% python3 -q
>>> import numpy as np
>>> np.set_printoptions(precision=2, suppress=True, linewidth=120)
>>> E = np.load("test2.npy")
>>> print(E)
[[ -63    1    0    0   -2    0]
 [  -3   83   -3    3    1    1]
 [  -1   -3 -100    2   -3   -3]
 [   0   -1   -2   62    2    2]
 [  -1    2    1    0  -23    2]
 [   1   -1    0    2    2  -63]]
>>> rng = np.random.default_rng(994)
>>> idx = rng.permutation(6)
>>> print(idx)
[2 5 1 0 3 4]
>>> M2 = E[idx][:, idx]
>>> print(np.diag(M2))
[-100  -63   83  -63   62  -23]
>>> Q, Rm = np.linalg.qr(E)
>>> print(np.round(abs(Rm[0, 0]), 2), round(np.linalg.norm(E[:, 0]), 2))
63.1 63.1
>>> print(np.round(np.trace(Q @ Q.T), 2))
6.0
>>> print(np.round(Q.T @ Q, 2) + 0)
[[1. 0. 0. 0. 0. 0.]
 [0. 1. 0. 0. 0. 0.]
 [0. 0. 1. 0. 0. 0.]
 [0. 0. 0. 1. 0. 0.]
 [0. 0. 0. 0. 1. 0.]
 [0. 0. 0. 0. 0. 1.]]
>>> print(np.round(Q @ Rm, 2) + 0)
[[ -63.    1.    0.    0.   -2.    0.]
 [  -3.   83.   -3.    3.    1.    1.]
 [  -1.   -3. -100.    2.   -3.   -3.]
 [   0.   -1.   -2.   62.    2.    2.]
 [  -1.    2.    1.    0.  -23.    2.]
 [   1.   -1.    0.    2.    2.  -63.]]
>>> print(np.linalg.matrix_power(E, 3))
[[-250203    5657     619     218  -11884     572]
 [ -17180  571622  -26058   47567    5896    5452]
 [ -20855  -25760 -999787   15465  -37937  -59903]
 [    -65  -15283  -15284  237907    5305    7035]
 [  -6023   11159   13068     482  -12265   12492]
 [  12072   -5852    -210    7593   12105 -250860]]
>>> np.linalg.determinant(E)
Traceback (most recent call last):
  File "<python-input-15>", line 1, in <module>
    np.linalg.determinant(E)
    ^^^^^^^^^^^^^^^^^^^^^
AttributeError: module 'numpy.linalg' has no attribute 'determinant'
>>> print(np.trace(E))
-104
>>> print(np.allclose(E, E.T))
False
>>> print(round(float(np.abs(np.linalg.eigvals(E)).max()), 2))
99.98
>>> M2 = np.linalg.inv(E)
>>> print(np.round(E @ M2, 2) + 0)
[[1. 0. 0. 0. 0. 0.]
 [0. 1. 0. 0. 0. 0.]
 [0. 0. 1. 0. 0. 0.]
 [0. 0. 0. 1. 0. 0.]
 [0. 0. 0. 0. 1. 0.]
 [0. 0. 0. 0. 0. 1.]]
>>> print(M2.round(2) + 0)
[[-0.02  0.    0.    0.    0.    0.  ]
 [ 0.    0.01  0.    0.    0.    0.  ]
 [ 0.    0.   -0.01  0.    0.    0.  ]
 [ 0.    0.    0.    0.02  0.    0.  ]
 [ 0.    0.    0.    0.   -0.04  0.  ]
 [ 0.    0.    0.    0.    0.   -0.02]]
>>> print(np.round(np.linalg.inv(M2), 2) + 0)
[[ -63.    1.    0.    0.   -2.    0.]
 [  -3.   83.   -3.    3.    1.    1.]
 [  -1.   -3. -100.    2.   -3.   -3.]
 [   0.   -1.   -2.   62.    2.    2.]
 [  -1.    2.    1.    0.  -23.    2.]
 [   1.   -1.    0.    2.    2.  -63.]]
>>> print(np.round(np.linalg.cond(E), 2))
4.38
>>> print(round(np.linalg.slogdet(E)[0], 2))
1.0
>>> print(np.allclose(M2, E.T))
False
>>> W0 = np.load("dump.npy")
>>> print(W0)
[[ 4  5  6  7  8]
 [ 9 10 11 12 13]
 [14 15 16 17 18]
 [19 20 21 22 23]
 [24 25 26 27 28]
 [29 30 31 32 33]
 [34 35 36 37 38]
 [39 40 41 42 43]
 [44 45 46 47 48]
 [49 50 51 52 53]
 [54 55 56 57 58]
 [59 60 61 62 63]]
>>> D = np.linalg.norm(W0[:, None] - W0[None], axis=-1)
>>> print(D[9].round(6).argsort(kind="stable")[:4])
[ 9  8 10  7]
>>> print(D[9])
[100.62  89.44  78.26  67.08  55.9   44.72  33.54  22.36  11.18   0.    11.18  22.36]
>>> print(np.unravel_index(D.round(6).argmax(), D.shape))
(np.int64(0), np.int64(11))
>>> print(D.mean(axis=1).argmax())
0
>>> print(np.linalg.matrix_rank(D ** 2))
3
>>> idx = W0[:, 0] > np.median(W0[:, 0])
>>> r0 = W0[idx].mean(axis=0) - W0[~idx].mean(axis=0)
>>> print((((W0 - W0.mean(axis=0)) @ r0 > 0) == idx).mean())
1.0
>>> print(r0)
[30. 30. 30. 30. 30.]
>>> print(np.argsort(-np.abs(r0).round(6), kind="stable"))
[0 1 2 3 4]
>>> feats = np.load("out4.npy")
>>> print(feats)
[[0 0 2 1 2 1 6 9 5]
 [0 0 3 0 9 6 9 4 7]
 [0 0 0 3 1 8 1 7 3]
 [0 0 0 0 6 4 4 9 7]
 [0 0 0 0 0 5 7 9 5]
 [0 0 0 0 0 0 4 3 4]
 [0 0 0 0 0 0 0 0 2]
 [0 0 0 0 0 0 0 0 5]
 [0 0 0 0 0 0 0 0 0]]
>>> r0 = np.array([2, 0])
>>> print(np.array([np.convolve(row, r0, "same") for row in feats]))
[[ 0  0  4  2  4  2 12 18 10]
 [ 0  0  6  0 18 12 18  8 14]
 [ 0  0  0  6  2 16  2 14  6]
 [ 0  0  0  0 12  8  8 18 14]
 [ 0  0  0  0  0 10 14 18 10]
 [ 0  0  0  0  0  0  8  6  8]
 [ 0  0  0  0  0  0  0  0  4]
 [ 0  0  0  0  0  0  0  0 10]
 [ 0  0  0  0  0  0  0  0  0]]
>>> print(np.correlate(feats[6], feats[4], "full"))
[ 0  0  0  0  0  0  0  0 10 18 14 10  0  0  0  0  0]
>>> print(np.cross(feats[6, :3], feats[4, :3]))
[0 0 0]
>>> Uu, sv, vt = np.linalg.svd(feats)
>>> V = vt[:(sv > 1e-8).sum()]
>>> vec = feats[7] + -2 * feats[4] + rng.integers(2) * np.eye(9)[0]
>>> print(vec)
[  0.   0.   0.   0.   0. -10. -14. -18.  -5.]
>>> print(np.allclose(V.T @ V @ vec, vec))
True
